>>> import numpy as np
>>> np.set_printoptions(precision=3, suppress=True, linewidth=100, legacy="1.25")
>>> def rd(a):
...     return np.round(a, 3) + 0
... 
>>> K = np.loadtxt("sample17.csv", delimiter=",")
>>> K
array([[-0.247, -0.225, -0.352,  0.902, -1.697,  1.383, -1.532, -0.158],
       [-0.873, -0.071,  0.004,  0.177, -1.523, -1.534,  1.03 ,  0.674],
       [-0.24 , -0.233,  0.292,  1.435, -1.287, -0.723, -3.036,  0.76 ],
       [ 1.229, -0.24 , -0.2  ,  0.322,  3.65 , -1.232, -4.995,  0.574],
       [-0.505,  0.004,  0.032,  0.12 ,  3.65 ,  1.68 ,  0.398,  3.194],
       [ 0.11 , -0.21 , -0.652,  1.023,  0.54 , -0.321, -1.695, -0.642],
       [ 0.161,  0.063,  0.175,  1.373, -1.426,  2.685,  2.488, -3.449],
       [ 0.456,  0.05 , -0.398, -0.58 , -2.227, -0.171,  0.662,  2.696],
       [-0.458, -0.127,  0.109,  0.574,  1.44 ,  0.959, -3.228, -0.786],
       [ 0.021,  0.183, -0.098,  0.479, -2.105, -0.074, -0.035,  1.181],
       [-0.805, -0.089, -0.084,  0.202, -0.06 , -0.889, -1.073,  1.391],
       [ 0.885, -0.118,  0.327,  1.284,  0.529, -1.796, -2.12 , -0.322],
       [ 0.299,  0.083,  0.487, -0.066,  1.113,  0.986,  6.702, -1.756],
       [ 0.373, -0.076,  0.264,  0.643, -1.651, -0.92 , -1.399, -0.429]])
>>> rd(K.sum(axis=0))
array([ 0.406, -1.006, -0.094,  7.888, -1.054,  0.033, -7.833,  2.928])
>>> print(K.shape)
(14, 8)
>>> rd(np.linalg.svd(K, compute_uv=False))
array([11.137,  7.115,  6.145,  4.064,  2.276,  1.916,  0.945,  0.28 ])
>>> f = np.array([1, 2, 3, 3, 3, 1, 5, 5, 2, 3])
>>> mat = 4 * np.eye(10) + np.outer(f, f)
>>> print(mat)
[[ 5.  2.  3.  3.  3.  1.  5.  5.  2.  3.]
 [ 2.  8.  6.  6.  6.  2. 10. 10.  4.  6.]
 [ 3.  6. 13.  9.  9.  3. 15. 15.  6.  9.]
 [ 3.  6.  9. 13.  9.  3. 15. 15.  6.  9.]
 [ 3.  6.  9.  9. 13.  3. 15. 15.  6.  9.]
 [ 1.  2.  3.  3.  3.  5.  5.  5.  2.  3.]
 [ 5. 10. 15. 15. 15.  5. 29. 25. 10. 15.]
 [ 5. 10. 15. 15. 15.  5. 25. 29. 10. 15.]
 [ 2.  4.  6.  6.  6.  2. 10. 10.  8.  6.]
 [ 3.  6.  9.  9.  9.  3. 15. 15.  6. 13.]]
>>> left, s, VT = np.linalg.svd(mat)
>>> rd(s)
array([100.,   4.,   4.,   4.,   4.,   4.,   4.,   4.,   4.,   4.])
>>> out = left[:, :1] @ np.diag(s[:1]) @ VT[:1]
>>> rd(np.linalg.norm(mat - out) / np.linalg.norm(mat))
0.119
>>> print(np.trace(mat))
136.0
>>> np.allclose(mat, mat.T)
True
>>> rd(np.sort(np.abs(np.linalg.eigvals(mat))))
array([  4.,   4.,   4.,   4.,   4.,   4.,   4.,   4.,   4., 100.])
>>> X = np.load("dump.npy")
>>> X
array([[-6.,  3.,  0.],
       [-6.,  3.,  0.],
       [ 6., -3.,  0.]])
>>> np.abs(np.diag(np.linalg.qr(X)[1])) > 1e-9
array([ True, False, False])
>>> rd(X @ np.linalg.pinv(X) @ X)
array([[-6.,  3.,  0.],
       [-6.,  3.,  0.],
       [ 6., -3.,  0.]])
>>> print(rd(np.trace(np.linalg.pinv(X) @ X)))
1.0
>>> rng = np.random.default_rng(7393)
>>> z = rng.integers(0, 2, 4)
>>> W0 = np.triu((z[:, None] == z) & (rng.random((4, 4)) < 0.8), 1).astype(int)
>>> W0 += W0.T
>>> print(W0)
[[0 0 0 1]
 [0 0 1 0]
 [0 1 0 0]
 [1 0 0 0]]
>>> x0 = np.array([-3, 4, -1, 5])
>>> W0.T @ (W0 @ x0)
array([-3,  4, -1,  5])
>>> rd(np.abs(np.linalg.eigvals(W0)))
array([1., 1., 1., 1.])
>>> rd(np.sort(np.abs(np.degrees(np.angle(np.linalg.eigvals(W0))))))
array([  0.,   0., 180., 180.])
>>> rd(np.linalg.inv(W0))
array([[0., 0., 0., 1.],
       [0., 0., 1., 0.],
       [0., 1., 0., 0.],
       [1., 0., 0., 0.]])
>>> data = np.load("test2.npy")
>>> data
array([[  5.114,  -6.405,   4.288,   0.049,   9.544,   7.27 ,   9.252,   9.213],
       [ -2.116,  -9.236,   5.386,  12.197,   7.127,   2.765,  -5.946,  -6.218],
       [  5.951,  -2.116,   5.35 ,  -8.951,   2.832,  -8.738,  -2.104, -12.75 ],
       [  9.217, -10.102,   1.872,   1.291,  -0.959,  -1.941, -13.811,   3.521],
       [ 10.729,   5.474,  -0.164,   3.504, -14.832,  -4.611,   0.969,   0.646],
       [  6.556,   4.988,  -2.311,   2.181,  -3.277,  14.237,  -7.165,  -7.569],
       [  8.694,   6.315,  -9.516,  -7.89 ,   6.315,   4.744,   8.289,  -0.798],
       [ -5.706,  -5.934,  12.711,   2.437,  -7.823,  -5.707,  -8.322,  -1.303],
       [  7.549,   5.488,  -7.183,  -9.605,  -6.234,  10.704,  -2.359,  -3.169],
       [ -0.449,   2.109,   9.858,   5.557,  -0.458,  -1.633,  15.389,   5.251],
       [  6.438,   6.404,   1.539,   3.311,   6.732,  13.311,  -2.668,  -8.637],
       [  1.42 ,   8.154,   5.712,  -2.399,   4.32 , -10.55 ,  -8.377,  -9.642],
       [ -0.858,  14.223,   0.042,   0.168,   0.055,  -5.08 ,   6.881,  11.126],
       [  1.135,  -6.61 ,  11.52 ,  -7.767,   3.14 ,  11.988,  -1.169,  -2.659],
       [ -0.765,   5.652,   4.659,   5.746,   6.148,   3.883,  15.878,   2.79 ],
       [  3.387,   8.454,  12.721,   3.298,  -4.868,  -5.389,   2.487,   9.243],
       [ -6.932,  11.82 ,   2.9  ,  -7.637,  -4.805,  -0.965, -10.793,   2.235],
       [ -2.969,  -9.807, -14.329,   1.875,   0.192,   3.475,   4.884,  -7.087],
       [-14.766,  -4.852,   2.777, -11.375,  -2.315,  -0.426,  -1.778,  -3.552],
       [  3.626,  -1.082,   5.967,  -5.188,  15.657,   4.948,  -5.33 ,   5.013],
       [ 11.56 ,   1.271,  -4.169,   6.057,   1.38 ,   1.603,  -7.27 , -12.383]])
>>> out = np.c_[data[:, :6] @ np.array([[7, 3, 7, 8, 0, 1],
...     [0, 1, 3, 2, 8, 3],
...     [4, 9, 9, 2, 0, 8],
...     [8, 5, 5, 9, 0, 0],
...     [0, 4, 7, 6, 4, 7],
...     [8, 5, 4, 8, 1, 8]]), np.array([2, 1, 1, 0, 2, 0, 1, 2, 0, 2, 0, 1, 2, 2, 1, 1, 0, 0, 0, 0, 0])]
>>> rd(out)
array([[ 111.502,  122.3  ,  151.308,  152.543,   -5.794,  145.171,    2.   ],
       [ 126.428,  136.208,  127.888,  150.027,  -42.615,   85.273,    1.   ],
       [ -78.455,  -13.23 ,   23.576,  -79.395,  -14.338,   -7.677,    1.   ],
       [  66.807,   27.311,   43.039,   47.613,  -86.593,  -28.354,    0.   ],
       [  65.591,  -28.678,  -14.699,    2.108,  -20.147, -114.873,    2.   ],
       [ 167.992,   72.839,   84.971,  171.665,   41.033,   93.989,    0.   ],
       [  -2.374,  -43.717,   17.89 ,   67.982,   80.524,   33.668,    1.   ],
       [ -15.258,   43.705,   -8.749, -102.755,  -84.471,  -22.237,    2.   ],
       [  32.903,  -55.953,  -44.187,   18.785,   29.672,    8.543,    0.   ],
       [  67.681,  107.272,  109.953,   54.543,   13.407,   68.472,    2.   ],
       [ 184.198,  149.607,  195.052,  244.069,   91.471,  191.574,    0.   ],
       [ -70.804,   16.357,   61.855,  -40.979,   71.962,   17.418,    1.   ],
       [ -45.134,  -12.313,   17.946,  -17.132,  108.924,    1.892,    2.   ],
       [  87.793,  134.14 ,  122.892,   63.741,  -28.332,  191.349,    2.   ],
       [  90.313,  118.025,  140.83 ,  134.168,   73.691,  127.563,    1.   ],
       [  57.865,  103.177,  124.418,   26.808,   42.771,   53.329,    1.   ],
       [-105.74 ,  -45.106,  -62.644, -131.299,   74.375,   10.373,    0.   ],
       [ -35.299, -120.157, -154.546,  -26.197,  -74.213, -117.878,    0.   ],
       [-186.662,  -92.422, -167.709, -241.951,  -48.502,  -26.719,    0.   ],
       [  47.33 ,  124.927,  179.29 ,  125.612,   58.92 ,  197.299,    0.   ],
       [ 125.524,   42.25 ,   93.569,  162.301,   17.291,    4.505,    0.   ]])
>>> rd(np.linalg.norm(out - data @ np.linalg.lstsq(data, out)[0], axis=0))
array([0.   , 0.   , 0.   , 0.   , 0.   , 0.   , 3.656])
>>> print(rd(np.linalg.lstsq(data, out[:, 0])[0]))
[7. 0. 4. 8. 0. 8. 0. 0.]
>>> q, V = np.linalg.qr(out[:, :3])[0], np.linalg.qr(out[:, 3:])[0]
>>> s = np.linalg.svd(q.T @ V, compute_uv=False)
>>> rd(s)
array([0.978, 0.854, 0.67 ])
>>> rd(np.linalg.norm(q @ q.T - V @ V.T, 2))
1.0
>>> Ac = data - data.mean(axis=0)
>>> V = np.linalg.svd(Ac)[2][:5]
>>> out = Ac - Ac @ V.T @ V
>>> np.linalg.norm(out, axis=1).round(6).argmax()
2
>>> print(rd(np.cov(Ac @ V.T, rowvar=False)))
[[93.314  0.     0.     0.     0.   ]
 [ 0.    80.684  0.     0.     0.   ]
 [ 0.     0.    66.279  0.     0.   ]
 [ 0.     0.     0.    46.187  0.   ]
 [ 0.     0.     0.     0.    39.142]]
>>> rd(np.diag(V.T @ V))
array([0.607, 0.766, 0.672, 0.716, 0.571, 0.481, 0.794, 0.393])
>>> print(rd((Ac @ V.T).std(axis=0)))
[9.427 8.766 7.945 6.632 6.106]
>>> x0 = np.array([-3, -2, 1, -1, -3, 3, -2, -1])
>>> y = K @ x0
>>> rd(np.linalg.solve(K.T @ K, K.T @ y))
array([-3., -2.,  1., -1., -3.,  3., -2., -1.])
>>> rd(np.linalg.lstsq(K, y)[0])
array([-3., -2.,  1., -1., -3.,  3., -2., -1.])
>>> rd(np.linalg.pinv(K) @ K)
array([[1., 0., 0., 0., 0., 0., 0., 0.],
       [0., 1., 0., 0., 0., 0., 0., 0.],
       [0., 0., 1., 0., 0., 0., 0., 0.],
       [0., 0., 0., 1., 0., 0., 0., 0.],
       [0., 0., 0., 0., 1., 0., 0., 0.],
       [0., 0., 0., 0., 0., 1., 0., 0.],
       [0., 0., 0., 0., 0., 0., 1., 0.],
       [0., 0., 0., 0., 0., 0., 0., 1.]])
>>> y = y + 0.02 * rng.normal(size=14)
>>> rd(y)
array([ 12.419,  -0.148,   7.053,  -8.947,  -8.485,  -0.151,   8.993,   0.852,   6.97 ,   3.975,
         0.583,  -5.796, -12.57 ,   4.043])
>>> b, *_ = np.linalg.lstsq(K, y)
>>> [round(float(np.linalg.norm(np.linalg.solve(K.T @ K + lam * np.eye(8), K.T @ y))), 2) for lam in (0, 1, 10, 100)]
[6.18, 5.2, 3.49, 1.13]
>>> b.round()
array([-3., -2.,  1., -1., -3.,  3., -2., -1.])
>>> A = np.load("out0.npy")
>>> A
array([[-3., -2.,  5., -2.],
       [-2., -6., 10., -4.],
       [-2., -8., 14., -6.],
       [-2., -8., 14., -6.]])
>>> rk = np.linalg.matrix_rank(A)
>>> rk
3
>>> null = np.linalg.svd(A)[2][rk:].T
>>> rd(null @ null.T)
array([[0.033, 0.067, 0.1  , 0.133],
       [0.067, 0.133, 0.2  , 0.267],
       [0.1  , 0.2  , 0.3  , 0.4  ],
       [0.133, 0.267, 0.4  , 0.533]])
>>> [int(np.linalg.matrix_rank(A[:i])) for i in range(1, len(A) + 1)]
[1, 2, 3, 3]
>>> np.linalg.matrix_rank(A.T @ A), np.linalg.matrix_rank(A @ A.T)
(3, 3)
>>> null.shape
(4, 1)
>>> rd(null[:, 0] / null[np.abs(null[:, 0]).round(6).argmax(), 0])
array([0.25, 0.5 , 0.75, 1.  ])
>>> [int(np.linalg.matrix_rank(np.delete(A, i, axis=0))) for i in range(4)]
[2, 2, 3, 3]
>>> rd(A @ null)
array([[0.],
       [0.],
       [0.],
       [0.]])
>>> [int(np.linalg.matrix_rank(A[:, :j + 1])) for j in range(4)]
[1, 2, 3, 3]
>>> rd(np.trace(np.linalg.pinv(A) @ A))
3.0
>>> rd(A @ np.linalg.pinv(A) @ A)
array([[-3., -2.,  5., -2.],
       [-2., -6., 10., -4.],
       [-2., -8., 14., -6.],
       [-2., -8., 14., -6.]])
>>> print(np.allclose(A[:-1].T @ np.linalg.lstsq(A[:-1].T, A[-1])[0], A[-1]))
True
>>> np.abs(np.diag(np.linalg.qr(A)[1])) > 1e-9
array([ True,  True,  True, False])
>>> z = rng.permutation(4)
>>> z
array([1, 3, 2, 0])
>>> out = A[z][:, z]
>>> rd(np.sort(np.abs(np.linalg.eigvals(out))))
array([0., 1., 2., 2.])
>>> np.allclose(out, A)
False
>>> rd(np.linalg.det(out)), rd(np.linalg.det(A[z]))
(0.0, 0.0)
>>> F = np.array([[1, 0, 0, 0, 0],
...     [3, 1, 0, 0, 0],
...     [2, -1, 1, 0, 0],
...     [1, 0, 0, 1, 0],
...     [-2, 2, -2, 2, 1]])
>>> F.shape
(5, 5)
>>> F.sum(axis=0)
array([ 5,  2, -1,  3,  1])
>>> np.abs(F).max()
3
>>> rd(np.linalg.norm(F))
6.0
>>> F.mean(axis=0)
array([ 1. ,  0.4, -0.2,  0.6,  0.2])
>>> print(F.sum(axis=1))
[1 4 2 2 1]
>>> np.count_nonzero(F)
13
>>> np.diff(F, axis=0)
array([[ 2,  1,  0,  0,  0],
       [-1, -2,  1,  0,  0],
       [-1,  1, -1,  1,  0],
       [-3,  2, -2,  1,  1]])
>>> out = F + rng.integers(-2, 3, (5, 3)) @ rng.integers(-2, 3, (3, 5))
>>> out
array([[-2, -3,  1,  1,  3],
       [-5, -1, -4, -7, -4],
       [ 8,  1, -1,  0, -3],
       [ 8,  5, -1,  1, -4],
       [-1,  3, -5, -1, -3]])
>>> rd(np.linalg.svd(out - F, compute_uv=False))
array([14.629, 11.804,  2.156,  0.   ,  0.   ])
>>> np.abs(out - F).sum(axis=1)
array([11, 25, 13, 17, 12])
>>> print(np.linalg.matrix_rank(out - F, tol=1e-8))
3
>>> print(out - F)
[[-3 -3  1  1  3]
 [-8 -2 -4 -7 -4]
 [ 6  2 -2  0 -3]
 [ 7  5 -1  0 -4]
 [ 1  1 -3 -3 -4]]
